$ python -q
>>> import numpy as np
>>> np.set_printoptions(precision=4, suppress=True, linewidth=120)
>>> X = np.loadtxt("arr.csv", delimiter=",")
>>> X
array([[ 4.,  1.,  0.,  0.,  0.,  0.],
       [-5.,  3.,  0.,  0.,  0.,  0.],
       [ 5., -4.,  0.,  0.,  0.,  0.],
       [ 0.,  0.,  4.,  1.,  0.,  0.],
       [ 0.,  0., -5.,  3.,  0.,  0.],
       [ 0.,  0.,  5., -4.,  0.,  0.],
       [ 0.,  0.,  0.,  0.,  4.,  1.],
       [ 0.,  0.,  0.,  0., -5.,  3.],
       [ 0.,  0.,  0.,  0.,  5., -4.]])
>>> P = X @ np.linalg.solve(X.T @ X, X.T)
>>> P
array([[ 0.9669, -0.1391, -0.1126,  0.    ,  0.    ,  0.    ,  0.    ,  0.    ,  0.    ],
       [-0.1391,  0.4159, -0.4728,  0.    ,  0.    ,  0.    ,  0.    ,  0.    ,  0.    ],
       [-0.1126, -0.4728,  0.6172,  0.    ,  0.    ,  0.    ,  0.    ,  0.    ,  0.    ],
       [ 0.    ,  0.    ,  0.    ,  0.9669, -0.1391, -0.1126,  0.    ,  0.    ,  0.    ],
       [ 0.    ,  0.    ,  0.    , -0.1391,  0.4159, -0.4728,  0.    ,  0.    ,  0.    ],
       [ 0.    ,  0.    ,  0.    , -0.1126, -0.4728,  0.6172,  0.    ,  0.    ,  0.    ],
       [ 0.    ,  0.    ,  0.    ,  0.    ,  0.    ,  0.    ,  0.9669, -0.1391, -0.1126],
       [ 0.    ,  0.    ,  0.    ,  0.    ,  0.    ,  0.    , -0.1391,  0.4159, -0.4728],
       [ 0.    ,  0.    ,  0.    ,  0.    ,  0.    ,  0.    , -0.1126, -0.4728,  0.6172]])
>>> P @ X[:, 1]
array([ 1.,  3., -4.,  0.,  0.,  0.,  0.,  0.,  0.])
>>> np.linalg.matrix_rank(np.eye(9) - P)
np.int64(3)
>>> np.round(np.linalg.eigvalsh(P), 4) + 0
array([0., 0., 0., 1., 1., 1., 1., 1., 1.])
>>> x0 = np.array([1, 5, -3, -1, 4, 1, 5, 5, 1])
>>> np.eye(9) - P
array([[0.0331, 0.1391, 0.1126, 0.    , 0.    , 0.    , 0.    , 0.    , 0.    ],
       [0.1391, 0.5841, 0.4728, 0.    , 0.    , 0.    , 0.    , 0.    , 0.    ],
       [0.1126, 0.4728, 0.3828, 0.    , 0.    , 0.    , 0.    , 0.    , 0.    ],
       [0.    , 0.    , 0.    , 0.0331, 0.1391, 0.1126, 0.    , 0.    , 0.    ],
       [0.    , 0.    , 0.    , 0.1391, 0.5841, 0.4728, 0.    , 0.    , 0.    ],
       [0.    , 0.    , 0.    , 0.1126, 0.4728, 0.3828, 0.    , 0.    , 0.    ],
       [0.    , 0.    , 0.    , 0.    , 0.    , 0.    , 0.0331, 0.1391, 0.1126],
       [0.    , 0.    , 0.    , 0.    , 0.    , 0.    , 0.1391, 0.5841, 0.4728],
       [0.    , 0.    , 0.    , 0.    , 0.    , 0.    , 0.1126, 0.4728, 0.3828]])
>>> np.linalg.eigvalsh(2 * P - np.eye(9))
array([-1., -1., -1.,  1.,  1.,  1.,  1.,  1.,  1.])
>>> np.trace(P)
np.float64(6.0)
>>> P @ x0
array([ 0.6093,  3.3589, -4.3285, -1.6358,  1.3298, -1.1616,  4.0265,  0.9113, -2.3099])
>>> P @ P @ x0
array([ 0.6093,  3.3589, -4.3285, -1.6358,  1.3298, -1.1616,  4.0265,  0.9113, -2.3099])
>>> rng = np.random.default_rng(399413)
>>> Y = X + rng.integers(-2, 3, (9, 3)) @ rng.integers(-2, 3, (3, 6))
>>> Y
array([[  0.,   3.,  -1.,   1.,  -2.,   2.],
       [-13.,   5.,  -3.,   2.,  -3.,   5.],
       [  1.,  -2.,  -1.,   1.,  -2.,   2.],
       [  0.,   4.,   2.,  -1.,   4.,  -4.],
       [  6.,  -4.,  -5.,   1.,   5.,  -3.],
       [  0.,   0.,   9.,  -2.,  -6.,   2.],
       [  0.,   2.,  -1.,  -1.,   6.,  -1.],
       [  0.,  -2.,  -3.,  -1.,  -1.,   3.],
       [  0.,   0.,  -2.,  -1.,   8.,  -5.]])
>>> np.linalg.matrix_rank(Y - X, tol=1e-8)
np.int64(3)
>>> Y - X
array([[-4.,  2., -1.,  1., -2.,  2.],
       [-8.,  2., -3.,  2., -3.,  5.],
       [-4.,  2., -1.,  1., -2.,  2.],
       [ 0.,  4., -2., -2.,  4., -4.],
       [ 6., -4.,  0., -2.,  5., -3.],
       [ 0.,  0.,  4.,  2., -6.,  2.],
       [ 0.,  2., -1., -1.,  2., -2.],
       [ 0., -2., -3., -1.,  4.,  0.],
       [ 0.,  0., -2., -1.,  3., -1.]])
>>> M = np.load("layer4.npy")
>>> M
array([[-1, -2,  1,  3,  3],
       [ 3, -3,  0, -1, -3],
       [-2, -2,  3,  3,  1],
       [-1,  2,  2,  3, -3],
       [-1, -2,  0,  0, -2],
       [-1, -2,  0,  0, -2],
       [ 3,  2, -3,  0, -1],
       [ 0, -1,  2, -2, -1],
       [-3, -2, -2, -3, -3]])
>>> # row 5 repeats row 4
>>> Y = M[0, 0] * M[1:] - np.outer(M[1:, 0], M[0])
>>> Y
array([[ 0,  9, -3, -8, -6],
       [ 0, -2, -1,  3,  5],
       [ 0, -4, -1,  0,  6],
       [ 0,  0,  1,  3,  5],
       [ 0,  0,  1,  3,  5],
       [ 0,  4,  0, -9, -8],
       [ 0,  1, -2,  2,  1],
       [ 0, -4,  5, 12, 12]])
>>> M[:, 0] / M[0, 0]
array([ 1., -3.,  2.,  1.,  1.,  1., -3., -0.,  3.])
>>> np.linalg.matrix_rank(Y), np.linalg.matrix_rank(M)
(np.int64(4), np.int64(5))
>>> np.flatnonzero(~Y.round(6).any(axis=1))
array([], dtype=int64)
